$ python -q
>>> import numpy as np
>>> from numpy import linalg as LA
>>> np.set_printoptions(precision=2, suppress=True, linewidth=200, legacy="1.25")
>>> def rd(a):
...     return np.round(a, 2) + 0
... 
>>> u = np.array([1, 1, 0, 2, 1, 1, 1, 3, 0, 0, 3, 3, 2, 2, 1])
>>> g = np.array([3, 0, 3, 1, 2, 1, 0, 2, 3, 2, 2, 0, 3])
>>> A = u[:, None] + g[None, :]
>>> A
array([[4, 1, 4, 2, 3, 2, 1, 3, 4, 3, 3, 1, 4],
       [4, 1, 4, 2, 3, 2, 1, 3, 4, 3, 3, 1, 4],
       [3, 0, 3, 1, 2, 1, 0, 2, 3, 2, 2, 0, 3],
       [5, 2, 5, 3, 4, 3, 2, 4, 5, 4, 4, 2, 5],
       [4, 1, 4, 2, 3, 2, 1, 3, 4, 3, 3, 1, 4],
       [4, 1, 4, 2, 3, 2, 1, 3, 4, 3, 3, 1, 4],
       [4, 1, 4, 2, 3, 2, 1, 3, 4, 3, 3, 1, 4],
       [6, 3, 6, 4, 5, 4, 3, 5, 6, 5, 5, 3, 6],
       [3, 0, 3, 1, 2, 1, 0, 2, 3, 2, 2, 0, 3],
       [3, 0, 3, 1, 2, 1, 0, 2, 3, 2, 2, 0, 3],
       [6, 3, 6, 4, 5, 4, 3, 5, 6, 5, 5, 3, 6],
       [6, 3, 6, 4, 5, 4, 3, 5, 6, 5, 5, 3, 6],
       [5, 2, 5, 3, 4, 3, 2, 4, 5, 4, 4, 2, 5],
       [5, 2, 5, 3, 4, 3, 2, 4, 5, 4, 4, 2, 5],
       [4, 1, 4, 2, 3, 2, 1, 3, 4, 3, 3, 1, 4]])
>>> np.unique(A.round(6), axis=0).shape
(4, 13)
>>> np.abs(np.diag(LA.qr(A)[1])) > 1e-9
array([ True,  True, False, False, False, False, False, False, False, False, False, False, False])
>>> rd(np.trace(LA.pinv(A) @ A))
2.0
>>> data = np.load("test17.npy")
>>> rd(data)
array([[ 0.68, -0.1 ,  0.18, -0.05,  0.18, -0.33,  0.16, -0.06,  0.02],
       [-0.1 ,  0.82,  0.  ,  0.07,  0.18, -0.02, -0.01, -0.13,  0.29],
       [ 0.18,  0.  ,  0.1 , -0.04,  0.07, -0.06,  0.07,  0.18,  0.1 ],
       [-0.05,  0.07, -0.04,  0.62,  0.14, -0.21, -0.35,  0.09, -0.19],
       [ 0.18,  0.18,  0.07,  0.14,  0.15, -0.15, -0.02,  0.07,  0.07],
       [-0.33, -0.02, -0.06, -0.21, -0.15,  0.26,  0.05,  0.07,  0.07],
       [ 0.16, -0.01,  0.07, -0.35, -0.02,  0.05,  0.23, -0.03,  0.14],
       [-0.06, -0.13,  0.18,  0.09,  0.07,  0.07, -0.03,  0.87,  0.21],
       [ 0.02,  0.29,  0.1 , -0.19,  0.07,  0.07,  0.14,  0.21,  0.29]])
>>> left, sv, VT = LA.svd(data)
>>> rd(sv)
array([1., 1., 1., 1., 0., 0., 0., 0., 0.])
>>> A2 = left[:, :4] @ np.diag(sv[:4]) @ VT[:4]
>>> LA.matrix_rank(data, rtol=0.05)
4
>>> rd(A2)
array([[ 0.68, -0.1 ,  0.18, -0.05,  0.18, -0.33,  0.16, -0.06,  0.02],
       [-0.1 ,  0.82,  0.  ,  0.07,  0.18, -0.02, -0.01, -0.13,  0.29],
       [ 0.18,  0.  ,  0.1 , -0.04,  0.07, -0.06,  0.07,  0.18,  0.1 ],
       [-0.05,  0.07, -0.04,  0.62,  0.14, -0.21, -0.35,  0.09, -0.19],
       [ 0.18,  0.18,  0.07,  0.14,  0.15, -0.15, -0.02,  0.07,  0.07],
       [-0.33, -0.02, -0.06, -0.21, -0.15,  0.26,  0.05,  0.07,  0.07],
       [ 0.16, -0.01,  0.07, -0.35, -0.02,  0.05,  0.23, -0.03,  0.14],
       [-0.06, -0.13,  0.18,  0.09,  0.07,  0.07, -0.03,  0.87,  0.21],
       [ 0.02,  0.29,  0.1 , -0.19,  0.07,  0.07,  0.14,  0.21,  0.29]])
>>> w, evecs = LA.eigh(data)
>>> rd(w)
array([0., 0., 0., 0., 0., 1., 1., 1., 1.])
>>> rd(LA.svd(data, compute_uv=False))
array([1., 1., 1., 1., 0., 0., 0., 0., 0.])
>>> rd(evecs @ np.diag(w) @ evecs.T)
array([[ 0.68, -0.1 ,  0.18, -0.05,  0.18, -0.33,  0.16, -0.06,  0.02],
       [-0.1 ,  0.82,  0.  ,  0.07,  0.18, -0.02, -0.01, -0.13,  0.29],
       [ 0.18,  0.  ,  0.1 , -0.04,  0.07, -0.06,  0.07,  0.18,  0.1 ],
       [-0.05,  0.07, -0.04,  0.62,  0.14, -0.21, -0.35,  0.09, -0.19],
       [ 0.18,  0.18,  0.07,  0.14,  0.15, -0.15, -0.02,  0.07,  0.07],
       [-0.33, -0.02, -0.06, -0.21, -0.15,  0.26,  0.05,  0.07,  0.07],
       [ 0.16, -0.01,  0.07, -0.35, -0.02,  0.05,  0.23, -0.03,  0.14],
       [-0.06, -0.13,  0.18,  0.09,  0.07,  0.07, -0.03,  0.87,  0.21],
       [ 0.02,  0.29,  0.1 , -0.19,  0.07,  0.07,  0.14,  0.21,  0.29]])
